>>> import numpy as np
>>> np.set_printoptions(suppress=True, linewidth=200)
>>> m1 = np.load("m.npy")
>>> print(m1)
[[-3 -5  0  0]
 [ 3  3  0  0]
 [ 0  0 -3 -5]
 [ 0  0  3  3]]
>>> print(np.round(np.sort(np.linalg.eigvals(m1).real), 2) + 0)
[0. 0. 0. 0.]
>>> print((np.linalg.matrix_power((m1 != 0) + (m1.T != 0) + np.eye(4), 4) > 0).astype(int))
[[1 1 0 0]
 [1 1 0 0]
 [0 0 1 1]
 [0 0 1 1]]
>>> other = np.array([[-1, 0], [1, 1], [-1, -1], [1, -2]])
>>> print(np.einsum("ij,ij->i", m1, m1))
[34 18 34 18]
>>> print(np.einsum("ik,kj->ji", m1, other))
[[-2  0 -2  0]
 [-5  3 13 -9]]
>>> print(m1 @ other)
[[-2 -5]
 [ 0  3]
 [-2 13]
 [ 0 -9]]
>>> print(np.einsum("ij->j", m1))
[ 0 -2  0 -2]
>>> rng = np.random.default_rng(73)
>>> labels = rng.permutation(4)
>>> other = m1[:, labels] * rng.choice([-1, 1], 4)
>>> print(other)
[[ 0  3  0 -5]
 [ 0 -3  0  3]
 [ 3  0  5  0]
 [-3  0 -3  0]]
>>> left, _, Vt = np.linalg.svd(m1.T @ other)
>>> print(labels)
[2 0 3 1]
>>> x = np.array([-2, -1, 2, 2])
>>> print(other @ np.eye(4)[2])
[ 0.  0.  5. -3.]
>>> print(np.einsum("ij,j->i", other, x))
[-13   9   4   0]
>>> print((other * x).sum(axis=1))
[-13   9   4   0]
>>> print(other @ (2 * x))
[-26  18   8   0]
>>> print((other @ x).argmax())
1
>>> other = np.linalg.inv(m1)
>>> print(round(np.linalg.cond(m1), 2))
8.55
>>> print(np.allclose(other, m1.T))
False
>>> F = np.tanh(np.array([[0.6, 0.7],
...     [-0.1, 1.7],
...     [0.6, -0.5],
...     [-1.5, -0.3],
...     [0.5, 1.3],
...     [0.6, -0.4],
...     [-1.2, 1.9],
...     [0.0, 0.5],
...     [2.4, -0.8],
...     [0.5, 0.4],
...     [0.0, 0.3],
...     [0.4, 0.7],
...     [-1.5, -0.2],
...     [1.6, 1.3],
...     [-2.8, -0.7],
...     [0.1, -1.1],
...     [-0.7, -0.4],
...     [1.1, 0.9],
...     [-0.1, -1.8]]) @ np.array([[0.9, -0.2, 1.9], [-0.7, -0.8, 0.8]]))
>>> print(F.round(2))
[[ 0.05 -0.59  0.94]
 [-0.86 -0.87  0.82]
 [ 0.71  0.27  0.63]
 [-0.81  0.49 -1.  ]
 [-0.43 -0.81  0.96]
 [ 0.68  0.2   0.68]
 [-0.98 -0.86 -0.64]
 [-0.34 -0.38  0.38]
 [ 0.99  0.16  1.  ]
 [ 0.17 -0.4   0.85]
 [-0.21 -0.24  0.24]
 [-0.13 -0.56  0.87]
 [-0.84  0.43 -1.  ]
 [ 0.49 -0.88  1.  ]
 [-0.97  0.81 -1.  ]
 [ 0.7   0.7  -0.6 ]
 [-0.34  0.43 -0.93]
 [ 0.35 -0.74  0.99]
 [ 0.82  0.9  -0.93]]
>>> Xs = F - F.mean(axis=0)
>>> evecs = np.linalg.svd(Xs)[2][:2]
>>> other = Xs - Xs @ evecs.T @ evecs
>>> print(np.round(other.std(axis=0), 2))
[0.1  0.16 0.12]
>>> print(np.round(np.cov(Xs @ evecs.T, rowvar=False), 2) + 0)
[[1.   0.  ]
 [0.   0.49]]
>>> f, g = F[8], F[7]
>>> print(np.round(f @ f, 2))
2.01
>>> p = (f @ g) / (f @ f) * f
>>> print(np.round(np.outer(f, g), 2))
[[-0.33 -0.38  0.38]
 [-0.05 -0.06  0.06]
 [-0.34 -0.38  0.38]]
>>> print(round(np.linalg.norm(f + g) ** 2 + np.linalg.norm(f - g) ** 2, 2))
4.82
>>> print(np.round(g - p, 2))
[-0.33 -0.38  0.39]
>>> other = np.c_[F[:, :1] @ np.array([[-2]]), np.array([-1, -1, 1, -1, -2, -1, -1, 2, 1, 1, -1, -2, -1, -2, 1, 1, 2, -2, -1])]
>>> print(other.round(2))
[[-0.1  -1.  ]
 [ 1.71 -1.  ]
 [-1.42  1.  ]
 [ 1.63 -1.  ]
 [ 0.86 -2.  ]
 [-1.35 -1.  ]
 [ 1.97 -1.  ]
 [ 0.67  2.  ]
 [-1.98  1.  ]
 [-0.34  1.  ]
 [ 0.41 -1.  ]
 [ 0.26 -2.  ]
 [ 1.67 -1.  ]
 [-0.97 -2.  ]
 [ 1.93  1.  ]
 [-1.39  1.  ]
 [ 0.67  2.  ]
 [-0.69 -2.  ]
 [-1.65 -1.  ]]
>>> print(np.linalg.matrix_rank(other))
2
>>> print(np.linalg.matrix_rank(np.c_[F, other]))
4
>>> print(np.unravel_index(np.abs(m1).argmax(), m1.shape))
(np.int64(0), np.int64(1))
>>> print(np.linalg.matrix_rank(m1))
4
>>> print(np.abs(m1).max())
5
>>> print(m1.shape)
(4, 4)
>>> print(m1.sum(axis=1))
[-8  6 -8  6]
>>> print(m1 - m1[0])
[[ 0  0  0  0]
 [ 6  8  0  0]
 [ 3  5 -3 -5]
 [ 3  5  3  3]]
>>> s = 3 * 0.5 ** np.arange(3)
>>> arr = rng.normal(size=(13, 3)) * rng.permutation(s)
>>> print(arr.round(2))
[[-0.33  0.5  -5.84]
 [ 0.38 -1.45 -3.73]
 [ 0.84 -2.42 -4.77]
 [-0.63  2.11  2.77]
 [-0.12  2.71 -2.28]
 [-1.35  1.    0.65]
 [ 0.26 -1.64  1.69]
 [ 0.23 -1.88  1.61]
 [ 0.21  2.14 -1.19]
 [ 0.19  1.39 -3.69]
 [-0.39 -1.48 -1.66]
 [ 1.01  1.05  1.23]
 [ 0.24  0.83  4.26]]
>>> labels = arr[:, 0] > np.median(arr[:, 0])
>>> f = arr[labels].mean(axis=0) - arr[~labels].mean(axis=0)
>>> print(f.round(2))
[ 0.84 -2.12  1.65]
>>> print(labels.astype(int))
[0 1 1 0 0 0 1 1 0 0 0 1 1]
>>> print(((arr - arr.mean(axis=0)) @ f > 0).astype(int))
[0 0 0 1 0 0 1 1 0 0 1 1 1]
>>> Xs = arr - arr.mean(axis=0)
>>> left, s, Vt = np.linalg.svd(Xs, full_matrices=False)
>>> print(np.abs(left[:, 0]).argmax())
12
>>> print((np.sign(left[:, 0]) == np.sign(left[0, 0])).astype(int))
[1 1 1 0 1 0 0 0 1 1 1 0 0]
>>> print(np.searchsorted(np.cumsum(s ** 2) / (s ** 2).sum(), 0.9) + 1)
2
>>> print(np.round(s ** 2 / (s ** 2).sum(), 2))
[0.75 0.23 0.03]
>>> print(np.abs(Vt[0]).argmax())
2
>>> print(np.round(Vt[0] * np.sign(Vt[0, np.abs(Vt[0]).argmax()]), 2))
[-0.03  0.13  0.99]
>>> print(np.linalg.matrix_rank(Xs))
3
>>> print(np.round(np.abs(Vt[-1]), 2))
[0.99 0.12 0.01]
>>> O, evecs = np.linalg.qr(F[:, :1])[0], np.linalg.qr(F[:, 1:])[0]
>>> s = np.linalg.svd(O.T @ evecs, compute_uv=False)
>>> print((s > 0.9).sum())
0
>>> other = np.array([[4, 1, -3], [-5, -9, -6], [-3, 6, 6]])
>>> M = other.T @ other
>>> print(M)
[[ 50  31   0]
 [ 31 118  87]
 [  0  87  81]]
>>> O = M.astype(float).copy()
>>> for j in range(3):
...     O[:, j] -= O[:, :j] @ (O[:, :j].T @ O[:, j])
...     O[:, j] /= np.linalg.norm(O[:, j])
... 
>>> print(np.round(O.T @ M, 2) + 0)
[[ 58.83  88.53  45.84]
 [  0.   120.9  109.63]
 [  0.     0.     3.04]]
>>> x = np.ones(3)
>>> for _ in range(4):
...     x = M @ x
...     x /= np.linalg.norm(x)
...     print(round(x @ M @ x, 2))
... 
190.87
192.44
192.57
192.58
>>> print(x.round(2))
[0.17 0.78 0.61]
>>> L = np.linalg.cholesky(M)
>>> print(np.round(np.diag(L) ** 2, 2))
[50.   98.78  4.38]
>>> print(L.round(2))
[[7.07 0.   0.  ]
 [4.38 9.94 0.  ]
 [0.   8.75 2.09]]
>>> print(np.linalg.eigvalsh(M).min() > 0)
True
>>> print(np.argsort(-np.linalg.norm(M, axis=0).round(6), kind="stable")[:3])
[1 2 0]
>>> print([round(float(x), 2) for x in np.linalg.svd(M, compute_uv=False)[:3]])
[192.58, 54.36, 2.06]
>>> print(np.linalg.matrix_rank(M, rtol=0.1))
2
>>> print(np.round(np.abs(np.linalg.svd(M)[2][-1]), 2))
[0.4  0.62 0.68]
>>> print(round(np.linalg.norm(M, 2) / np.linalg.norm(M), 2))
0.96
>>> left, s, Vt = np.linalg.svd(M)
>>> print(s.round(2))
[192.58  54.36   2.06]
>>> print(np.argmax(s[:-1] / (s[1:] + 1e-6)) + 1)
2
>>> other = left[:, :2] @ np.diag(s[:2]) @ Vt[:2]
>>> print(np.linalg.matrix_rank(other))
2
>>> print(np.linalg.matrix_rank(M, rtol=0.05))
2
>>> print(np.round(np.linalg.norm(M - other, 2), 2), np.round(s[2], 2))
2.06 2.06
>>> print(other.round(2))
[[ 49.67  31.51  -0.56]
 [ 31.51 117.22  87.86]
 [ -0.56  87.86  80.05]]
>>> J = np.load("test0.npy")
>>> print(J)
[[ 1 -6  3]
 [-6  6  4]
 [-2 14  9]
 [ 0  0  0]
 [-6  6  4]
 [ 0  0  0]
 [ 0  0  0]
 [ 0  0  0]
 [-2 14  9]
 [ 4  8  5]
 [-6  6  4]
 [ 1 -6  3]
 [ 0  0  0]]
>>> Xs = J - J.mean(axis=0)
>>> evecs = np.linalg.svd(Xs)[2][:1]
>>> other = Xs - Xs @ evecs.T @ evecs
>>> print(np.round((Xs @ evecs.T).std(axis=0), 2))
[6.81]
>>> print(np.linalg.norm(other, axis=1).round(6).argmax())
9
>>> E = np.array([[55, -14, -13], [-14, 58, 23], [-13, 23, 30]])
>>> print(E)
[[ 55 -14 -13]
 [-14  58  23]
 [-13  23  30]]
>>> evals, evecs = np.linalg.eigh(E)
>>> print(np.round(np.linalg.svd(E, compute_uv=False), 2))
[83.26 43.28 16.45]
>>> print(np.round(evecs.T @ E @ evecs, 2) + 0)
[[16.45  0.    0.  ]
 [ 0.   43.28  0.  ]
 [ 0.    0.   83.26]]
>>> print(np.round(np.linalg.eigvalsh(E @ E), 2))
[ 270.7  1873.46 6932.85]
>>> print(np.unique(evals.round(6) + 0, return_counts=True)[1])
[1 1 1]
